% ipython --no-banner

In [1]: import numpy as np

In [2]: np.set_printoptions(precision=3, suppress=True, linewidth=140, sign=" ")

In [3]: rd = lambda a: np.round(a, 3) + 0

In [4]: F = np.load("dump.npy")

In [5]: print(F)
[[-7  3 -4  0 -1 -9]
 [ 4 -7  9  9  1  8]
 [-6  0 -4  1  4  1]
 [-5  4  6 -8  6 -9]
 [-5  0  8 -8  2 -5]
 [-8 -2 -5  4  6  9]
 [-1 -2 -8  0  6 -9]
 [-5  2  1  2  3 -7]]

In [6]: Q, Rm = np.linalg.qr(F)

In [7]: print(rd(np.abs(np.diag(Rm))))
[ 15.524   8.4    16.934   9.709   7.241  14.228]

In [8]: print(rd(Q @ Rm))
[[-7.  3. -4.  0. -1. -9.]
 [ 4. -7.  9.  9.  1.  8.]
 [-6.  0. -4.  1.  4.  1.]
 [-5.  4.  6. -8.  6. -9.]
 [-5.  0.  8. -8.  2. -5.]
 [-8. -2. -5.  4.  6.  9.]
 [-1. -2. -8.  0.  6. -9.]
 [-5.  2.  1.  2.  3. -7.]]

In [9]: print(rd(np.trace(Q @ Q.T)))
6.0

In [10]: x0 = np.array([-4, -5, 1, 5, 0, 7])

In [11]: target = F @ x0

In [12]: c, lr = np.zeros(6), 1 / np.linalg.norm(F, 2) ** 2

In [13]: for i in range(150):
    ...:     c -= lr * F.T @ (F @ c - target)
    ...:     if i % 50 == 0: print(i, round(np.linalg.norm(F @ c - target), 3))
    ...: 
0 70.771
50 4.429
100 1.641

In [14]: print(rd(np.linalg.cond(F)))
7.136

In [15]: print(rd(c))
[-3.951 -4.865  1.013  5.041  0.07   7.016]

In [16]: A = np.load("arr.npy")

In [17]: print(rd(A))
[[-6.176 -1.973 -0.561 -1.32   0.089 -0.418 -0.291 -0.583]
 [-1.973  2.068  0.458  1.32  -0.236  0.279  1.612 -1.6  ]
 [-0.561  0.458  0.916 -0.191 -0.207  0.429  0.306 -2.313]
 [-1.32   1.32  -0.191 -0.511 -0.149  0.489 -0.884 -0.727]
 [ 0.089 -0.236 -0.207 -0.149  0.316 -0.35   0.79  -0.067]
 [-0.418  0.279  0.429  0.489 -0.35   2.131  0.823 -0.515]
 [-0.291  1.612  0.306 -0.884  0.79   0.823  1.702 -1.221]
 [-0.583 -1.6   -2.313 -0.727 -0.067 -0.515 -1.221  1.554]]

In [18]: print(rd(np.linalg.norm(A, 2) / np.linalg.norm(A)))
0.693

In [19]: print(np.linalg.cond(A) > 100)
True

In [20]: A2 = np.c_[F[:, :4] @ np.array([[-1, -3, 0, 2], [-1, -2, -3, 2], [3, -2, 1, -1], [3, -1, -3, -2]]), np.array([-1, 1, 2, -1, -3, -1, 0, -1])]

In [21]: print(A2)
[[ -8  23 -13  -4  -1]
 [ 57 -25   3 -33   1]
 [ -3  25  -7 -10   2]
 [ -5   3  18   8  -1]
 [  5   7  32  -2  -3]
 [  7  34 -11 -23  -1]
 [-21  23  -2   2   0]
 [ 12   7 -11 -11  -1]]

In [22]: print(rd(np.linalg.norm(np.linalg.qr(F)[0].T @ A2, axis=0) ** 2 / ((A2 ** 2).sum(axis=0) + 1e-12)))
[ 1.     1.     1.     1.     0.604]

In [23]: print(np.linalg.matrix_rank(A2))
5

In [24]: print(rd(np.linalg.norm(A2 - F @ np.linalg.lstsq(F, A2)[0], axis=0)))
[ 0.     0.     0.     0.     2.671]

In [25]: x0 = np.array([-4, 8, 7, -9, 8])

In [26]: target = A2 @ x0

In [27]: print(rd(np.linalg.pinv(A2) @ A2))
[[ 1.  0.  0.  0.  0.]
 [ 0.  1.  0.  0.  0.]
 [ 0.  0.  1.  0.  0.]
 [ 0.  0.  0.  1.  0.]
 [ 0.  0.  0.  0.  1.]]

In [28]: print(rd(np.linalg.solve(A2.T @ A2, A2.T @ target)))
[-4.  8.  7. -9.  8.]

In [29]: print(target)
[ 153 -102  269   90  254  366  236   22]

In [30]: rng = np.random.default_rng(93103)

In [31]: target = target + 0.1 * rng.normal(size=8)

In [32]: print(rd(target))
[ 152.986 -102.109  269.088   89.934  254.025  366.059  236.067   21.809]

In [33]: c, *_ = np.linalg.lstsq(A2, target)

In [34]: print(rd(A2.T @ (target - A2 @ c)))
[ 0.  0.  0.  0.  0.]

In [35]: print(np.allclose(A, A.T))
True

In [36]: print(np.allclose(A @ A.T, A.T @ A))
True

In [37]: f = np.array([2, 1])

In [38]: print(rd(np.cross(A[4, :3], A[6, :3])))
[ 0.261  0.033  0.075]

In [39]: print(rd(np.polyval(f, A[4])))
[ 1.178  0.527  0.587  0.703  1.632  0.299  2.58   0.866]

In [40]: m1 = np.loadtxt("a.csv", delimiter=",")

In [41]: print(m1)
[[ 2.629 -1.345  3.368 -1.74   1.198  0.326 -0.605]
 [ 2.478  2.708  2.376  1.372  1.235  0.094  1.57 ]
 [ 0.682 -0.573 -1.213  1.351 -2.615 -3.426 -1.527]
 [-2.502  2.169 -0.141  0.999  0.774  1.039  3.368]
 [-3.627  1.199  0.448 -0.221  0.374 -0.118  3.163]
 [-2.264  0.019  2.054  2.812 -0.014  1.861  2.07 ]
 [ 2.568  3.281 -2.427 -0.879  0.984  0.018  0.093]
 [ 0.625  3.215  3.044 -1.2   -1.43  -1.129 -0.497]
 [-0.491 -1.052 -3.801  1.189  2.246  1.207 -1.138]
 [ 0.091 -3.747 -0.89   1.533  2.129 -1.794  0.24 ]
 [-1.155 -1.748 -2.46  -0.75  -3.365 -0.827 -1.412]
 [ 0.946  1.181  2.398 -3.259 -0.787  0.841  2.239]
 [ 1.505  1.454  2.302  2.191  0.404 -1.137 -3.011]
 [ 2.033  0.263  1.221 -1.58   2.336 -2.027  2.692]
 [-0.336  0.073  0.206 -4.85   0.616  0.67  -0.697]
 [-0.015 -3.56  -1.115 -1.721 -1.564 -0.818 -2.236]
 [ 0.996 -3.85   0.201  0.221  2.87   0.867 -0.325]
 [-2.856 -1.863  0.565  0.311  1.801 -3.109  0.224]
 [ 1.624  0.289  3.228 -3.118  1.154  0.832  0.345]
 [-2.415  1.386 -0.09   2.661 -0.413  2.983 -1.044]
 [ 2.29   3.286  2.314 -0.155  1.588  0.731  0.721]
 [-1.19   0.64  -0.712 -2.141 -3.679  1.64   1.365]
 [-0.395  3.37   0.233  0.951 -2.078  0.269  2.853]
 [-1.5    2.66   0.614 -2.073 -3.265  0.329  0.48 ]
 [-1.367 -1.861  0.977 -1.615 -1.846 -0.938  3.437]
 [ 0.914  2.419 -2.147  1.7    2.9    0.292  1.522]
 [-1.974 -0.586  2.802  2.108  0.518  0.855 -2.732]
 [ 0.752 -2.123  1.984  0.136  0.769  3.583  1.595]
 [ 1.392 -2.818  1.979 -1.269 -1.037  2.053  2.074]
 [-2.889  0.193  3.189  1.326 -0.794 -1.862 -0.767]
 [-1.578  3.576  2.062 -0.546 -0.515  0.69   2.105]]

In [42]: left, sv, VT = np.linalg.svd(F, full_matrices=False)

In [43]: print(rd(left.T @ left))
[[ 1.  0.  0.  0.  0.  0.]
 [ 0.  1.  0.  0.  0.  0.]
 [ 0.  0.  1.  0.  0.  0.]
 [ 0.  0.  0.  1.  0.  0.]
 [ 0.  0.  0.  0.  1.  0.]
 [ 0.  0.  0.  0.  0.  1.]]

In [44]: print(rd(sv))
[ 26.648  18.79   14.765  10.346   7.733   3.734]

In [45]: print(np.abs(left[:, 0]).round(6).argmax())
1

In [46]: print(rd(sv / sv[0]))
[ 1.     0.705  0.554  0.388  0.29   0.14 ]

In [47]: print((sv > 1e-8).sum())
6

In [48]: print(rd(np.cumsum(sv ** 2) / np.sum(sv ** 2)))
[ 0.486  0.727  0.876  0.95   0.99   1.   ]

In [49]: print(np.allclose(left * sv @ VT, F))
True

In [50]: print(left.shape, sv.shape, VT.shape)
(8, 6) (6,) (6, 6)
